$ ipython --no-banner

In [1]: import numpy as np

In [2]: np.set_printoptions(precision=3, suppress=True, linewidth=200, floatmode="fixed")

In [3]: rnd = lambda a: np.round(a, 3) + 0

In [4]: W0 = np.load("data.npy")

In [5]: W0
Out[5]: 
array([[0, 1, 1],
       [1, 0, 1],
       [1, 1, 0]])

In [6]: def softmax(z):
   ...:     e = np.exp(z - z.max(axis=-1, keepdims=True))
   ...:     return e / e.sum(axis=-1, keepdims=True)
   ...: 

In [7]: rnd(softmax(W0[2] + 2))
Out[7]: array([0.422, 0.422, 0.155])

In [8]: softmax(W0).sum(axis=1)
Out[8]: array([1.000, 1.000, 1.000])

In [9]: S = W0 @ W0.T / np.sqrt(3)

In [10]: rnd(softmax(S + np.triu(np.full(S.shape, -np.inf), 1)))
Out[10]: 
array([[1.000, 0.000, 0.000],
       [0.360, 0.640, 0.000],
       [0.264, 0.264, 0.471]])

In [11]: rnd(softmax(S))
Out[11]: 
array([[0.471, 0.264, 0.264],
       [0.264, 0.471, 0.264],
       [0.264, 0.264, 0.471]])

In [12]: softmax(S).round(6).argmax(axis=1)
Out[12]: array([0, 1, 2])

In [13]: cov = W0.T @ W0

In [14]: rnd(np.linalg.svd(W0, compute_uv=False) ** 2)
Out[14]: array([4.000, 1.000, 1.000])

In [15]: cov
Out[15]: 
array([[2, 1, 1],
       [1, 2, 1],
       [1, 1, 2]])

In [16]: (W0 @ W0.T).shape
Out[16]: (3, 3)

In [17]: rnd(np.linalg.eigvalsh(cov)[::-1])
Out[17]: array([4.000, 1.000, 1.000])

In [18]: M = np.load("mat.npy")

In [19]: M
Out[19]: 
array([[ 0.000, -1.121, -0.758],
       [ 0.000, -0.840, -1.319],
       [ 0.000, -1.947,  0.895],
       [ 0.000, -1.696,  0.393],
       [ 0.000, -1.978,  0.957],
       [ 0.000, -1.237, -0.527],
       [ 0.000,  0.365, -3.730],
       [ 0.000, -0.561, -1.878],
       [ 0.000, -0.955, -1.091],
       [ 0.000, -0.581, -1.837]])

In [20]: Uu, sv, vt = np.linalg.svd(M)

In [21]: vecs = vt[:(sv > 1e-8).sum()]

In [22]: rng = np.random.default_rng(977)

In [23]: x0 = M[5] + 4 * M[4] + rng.integers(2) * np.eye(3)[0]

In [24]: rnd(x0)
Out[24]: array([ 1.000, -9.149,  3.301])

In [25]: rnd(vecs.T @ vecs)
Out[25]: 
array([[0.000, 0.000, 0.000],
       [0.000, 1.000, 0.000],
       [0.000, 0.000, 1.000]])

In [26]: rnd(np.diag(vecs.T @ vecs))
Out[26]: array([0.000, 1.000, 1.000])

In [27]: np.allclose(vecs.T @ vecs @ x0, x0)
Out[27]: False

In [28]: rnd(np.linalg.norm(x0 - vecs.T @ vecs @ x0))
Out[28]: np.float64(1.0)

In [29]: np.linalg.lstsq(M[:-1].T, M[-1])[2]
Out[29]: np.int32(2)

In [30]: rnd(M @ np.linalg.pinv(M) @ M)
Out[30]: 
array([[ 0.000, -1.121, -0.758],
       [ 0.000, -0.840, -1.319],
       [ 0.000, -1.947,  0.895],
       [ 0.000, -1.696,  0.393],
       [ 0.000, -1.978,  0.957],
       [ 0.000, -1.237, -0.527],
       [ 0.000,  0.365, -3.730],
       [ 0.000, -0.561, -1.878],
       [ 0.000, -0.955, -1.091],
       [ 0.000, -0.581, -1.837]])

In [31]: rnd(softmax(10 * M[6]))
Out[31]: array([0.025, 0.975, 0.000])

In [32]: S = M @ M.T / np.sqrt(3)

In [33]: rnd(softmax(S)[6] @ M)
Out[33]: array([ 0.000,  0.327, -3.655])

In [34]: Uu, sv, vt = np.linalg.svd(M, full_matrices=False)

In [35]: rnd(Uu.T @ Uu)
Out[35]: 
array([[1.000, 0.000, 0.000],
       [0.000, 1.000, 0.000],
       [0.000, 0.000, 1.000]])

In [36]: rnd(Uu.T @ M @ vt.T)
Out[36]: 
array([[5.145, 0.000, 0.000],
       [0.000, 3.971, 0.000],
       [0.000, 0.000, 0.000]])

In [37]: rnd(sv / sv[0])
Out[37]: array([1.000, 0.772, 0.000])

In [38]: rnd(vt @ vt.T)
Out[38]: 
array([[1.000, 0.000, 0.000],
       [0.000, 1.000, 0.000],
       [0.000, 0.000, 1.000]])

In [39]: Uu.shape, sv.shape, vt.shape
Out[39]: ((10, 3), (3,), (3, 3))

In [40]: rnd(sv)
Out[40]: array([5.145, 3.971, 0.000])

In [41]: u = np.array([2, 1, 0, 5]) + 0.5

In [42]: X = np.outer(u, u) / (u @ u)

In [43]: rnd(X)
Out[43]: 
array([[0.160, 0.096, 0.032, 0.353],
       [0.096, 0.058, 0.019, 0.212],
       [0.032, 0.019, 0.006, 0.071],
       [0.353, 0.212, 0.071, 0.776]])

In [44]: Y = np.array([[0, -4], [-9, -4]])

In [45]: Z = np.kron(Y, X)

In [46]: Z.shape
Out[46]: (8, 8)

In [47]: A = np.array([[-2, -2, 5], [-5, 4, -3], [-8, 4, 4]])

In [48]: W1 = np.array([[2, -1, -2, 1], [1, -3, 2, 2], [2, -3, 2, -2]])

In [49]: c = np.array([0, -9, 6, -6])

In [50]: act = np.maximum(A @ W1 + c, 0)

In [51]: act
Out[51]: 
array([[ 4,  0, 16,  0],
       [ 0,  0, 18,  3],
       [ 0,  0, 38,  0]])

In [52]: (act > 0).astype(int)
Out[52]: 
array([[1, 0, 1, 0],
       [0, 0, 1, 1],
       [0, 0, 1, 0]])

In [53]: Z = np.array([[2, -3], [0, -1], [2, -3], [-1, -2]])

In [54]: act @ Z
Out[54]: 
array([[  40,  -60],
       [  33,  -60],
       [  76, -114]])

In [55]: W1 @ Z
Out[55]: 
array([[ -1,  -1],
       [  4, -10],
       [ 10,  -5]])

In [56]: Uu, sv, vt = np.linalg.svd(M)

In [57]: rnd(sv)
Out[57]: array([5.145, 3.971, 0.000])

In [58]: Y = Uu[:, :2] @ np.diag(sv[:2]) @ vt[:2]

In [59]: np.linalg.matrix_rank(Y)
Out[59]: np.int64(2)

In [60]: x0 = np.array([0, 2, 3])

In [61]: h = np.maximum(A @ x0, 0)

In [62]: np.maximum(A @ (3 * x0), 0)
Out[62]: array([33,  0, 60])

In [63]: A.T @ h
Out[63]: array([-182,   58,  135])

In [64]: w, vecs = np.linalg.eigh(X)

In [65]: rnd(np.linalg.svd(X, compute_uv=False))
Out[65]: array([1.000, 0.000, 0.000, 0.000])

In [66]: rnd(vecs.T @ X @ vecs)
Out[66]: 
array([[0.000, 0.000, 0.000, 0.000],
       [0.000, 0.000, 0.000, 0.000],
       [0.000, 0.000, 0.000, 0.000],
       [0.000, 0.000, 0.000, 1.000]])

In [67]: rnd(np.linalg.eigvalsh(X + 5 * np.eye(4)))
Out[67]: array([5.000, 5.000, 5.000, 6.000])

In [68]: np.unique(w.round(6) + 0, return_counts=True)[1]
Out[68]: array([3, 1])

In [69]: (w > 1e-8).sum(), (w < -1e-8).sum()
Out[69]: (np.int64(1), np.int64(0))

In [70]: w.sum(), np.trace(X)
Out[70]: (np.float64(1.0), np.float64(1.0))

In [71]: rnd(vecs.T @ vecs)
Out[71]: 
array([[1.000, 0.000, 0.000, 0.000],
       [0.000, 1.000, 0.000, 0.000],
       [0.000, 0.000, 1.000, 0.000],
       [0.000, 0.000, 0.000, 1.000]])

In [72]: Y = np.array([[-1, 1], [1, 2], [2, 3]])

In [73]: np.einsum("ij->j", A)
Out[73]: array([-15,   6,   6])

In [74]: A @ Y
Out[74]: 
array([[10,  9],
       [ 3, -6],
       [20, 12]])

In [75]: np.einsum("ij,ij->i", A, A)
Out[75]: array([33, 50, 96])

In [76]: np.einsum("ik,kj->ji", A, Y)
Out[76]: 
array([[10,  3, 20],
       [ 9, -6, 12]])

In [77]: mat = np.load("w.npy")

In [78]: mat
Out[78]: 
array([[  8.459, -17.614,  20.064],
       [ -8.763,   5.985,  15.223],
       [ 18.534,  -5.433,  -0.686],
       [ 14.301,  11.507,  -3.023],
       [  2.288,  15.077,  12.683],
       [  5.529, -10.801,  -6.263],
       [ 14.074, -27.582,  22.966],
       [  1.663,  -8.572,   2.151],
       [ -8.562,   3.577,  -3.549],
       [  1.518,   8.629, -11.053],
       [-10.531,  -8.322,  -4.081],
       [ 12.180, -23.352,  23.106],
       [ -8.190,  -6.783,  17.058],
       [ 11.901, -25.385,  -3.510]])

In [79]: q, vecs = np.linalg.qr(mat[:, :1])[0], np.linalg.qr(mat[:, 1:])[0]

In [80]: sv = np.linalg.svd(q.T @ vecs, compute_uv=False)

In [81]: (sv > 0.9).sum()
Out[81]: np.int64(0)

In [82]: rnd(sv)
Out[82]: array([0.481])

In [83]: rnd(np.linalg.norm(q @ q.T - vecs @ vecs.T, 2))
Out[83]: np.float64(1.0)

In [84]: Y = np.c_[mat[:, :1] @ np.array([[5]]), np.array([3, -3, 2, 0, 2, -1, 3, 3, -1, 3, 1, 1, 1, -1])]

In [85]: rnd(Y)
Out[85]: 
array([[ 42.295,   3.000],
       [-43.815,  -3.000],
       [ 92.670,   2.000],
       [ 71.505,   0.000],
       [ 11.440,   2.000],
       [ 27.645,  -1.000],
       [ 70.370,   3.000],
       [  8.315,   3.000],
       [-42.810,  -1.000],
       [  7.590,   3.000],
       [-52.655,   1.000],
       [ 60.900,   1.000],
       [-40.950,   1.000],
       [ 59.505,  -1.000]])

In [86]: rnd(np.linalg.norm(Y - mat @ np.linalg.lstsq(mat, Y)[0], axis=0))
Out[86]: array([0.000, 6.628])

In [87]: np.linalg.matrix_rank(Y)
Out[87]: np.int64(2)

In [88]: rnd(np.linalg.norm(np.linalg.qr(mat)[0].T @ Y, axis=0) ** 2 / ((Y ** 2).sum(axis=0) + 1e-12))
Out[88]: array([1.000, 0.255])

In [89]: J = np.loadtxt("dump.csv", delimiter=",")

In [90]: J
Out[90]: 
array([[ 2.000,  2.000,  5.000, -4.000],
       [ 0.000,  3.000,  1.000, -4.000],
       [ 0.000,  5.000,  3.000,  2.000],
       [ 3.000, -1.000, -4.000,  3.000]])

In [91]: Y = J / np.sqrt((J ** 2).mean(axis=1, keepdims=True))

In [92]: rnd(np.linalg.norm(Y, axis=1))
Out[92]: array([2.000, 2.000, 2.000, 2.000])

In [93]: np.linalg.matrix_rank(Y) == np.linalg.matrix_rank(J)
Out[93]: np.True_

In [94]: np.linalg.matrix_rank(J - J.mean(axis=1, keepdims=True))
Out[94]: np.int64(3)

In [95]: arr = np.load("x.npy")

In [96]: arr
Out[96]: 
array([[ 25,   3,   2,   2],
       [  0,  22,   3,   1],
       [  0,   1, -28,   0],
       [  3,   5,   1,  33]])

In [97]: cov = arr.T @ arr

In [98]: rnd(np.linalg.svd(arr, compute_uv=False) ** 2)
Out[98]: array([1213.631,  798.281,  586.861,  446.227])

In [99]: np.trace(cov), (arr ** 2).sum()
Out[99]: (np.int64(3045), np.int64(3045))

In [100]: (arr @ arr.T).shape
Out[100]: (4, 4)

In [101]: np.diag(cov)
Out[101]: array([ 634,  519,  798, 1094])

In [102]: np.linalg.matrix_rank(cov)
Out[102]: np.int64(4)

In [103]: cov
Out[103]: 
array([[ 634,   90,   53,  149],
       [  90,  519,   49,  193],
       [  53,   49,  798,   40],
       [ 149,  193,   40, 1094]])

In [104]: w, vecs = np.linalg.eig(arr)

In [105]: rnd(w)
Out[105]: array([ 34.152,  24.078,  21.829, -28.060])

In [106]: rnd(arr @ vecs[:, 0] - w[0] * vecs[:, 0])
Out[106]: array([0.000, 0.000, 0.000, 0.000])

In [107]: rnd(np.sort(np.linalg.eigvals(arr.T)))
Out[107]: array([-28.060,  21.829,  24.078,  34.152])

In [108]: Y = np.array([[4, 4], [0, 3], [5, 5], [4, 0]])

In [109]: np.vstack([arr, Y.T]).shape
Out[109]: (6, 4)

In [110]: np.linalg.matrix_rank(np.vstack([arr, Y.T]))
Out[110]: np.int64(4)

In [111]: np.einsum("ij,ij->i", arr, arr)
Out[111]: array([ 642,  494,  785, 1124])

In [112]: Y.T @ arr.T
Out[112]: 
array([[ 118,   19, -140,  149],
       [ 119,   81, -137,   32]])

In [113]: q, vecs = np.linalg.qr(arr[:, :2])[0], np.linalg.qr(arr[:, 2:])[0]

In [114]: sv = np.linalg.svd(q.T @ vecs, compute_uv=False)

In [115]: rnd(sv)
Out[115]: array([0.304, 0.018])

In [116]: rnd(np.degrees(np.arccos(sv.clip(0, 1))))
Out[116]: array([72.289, 88.957])
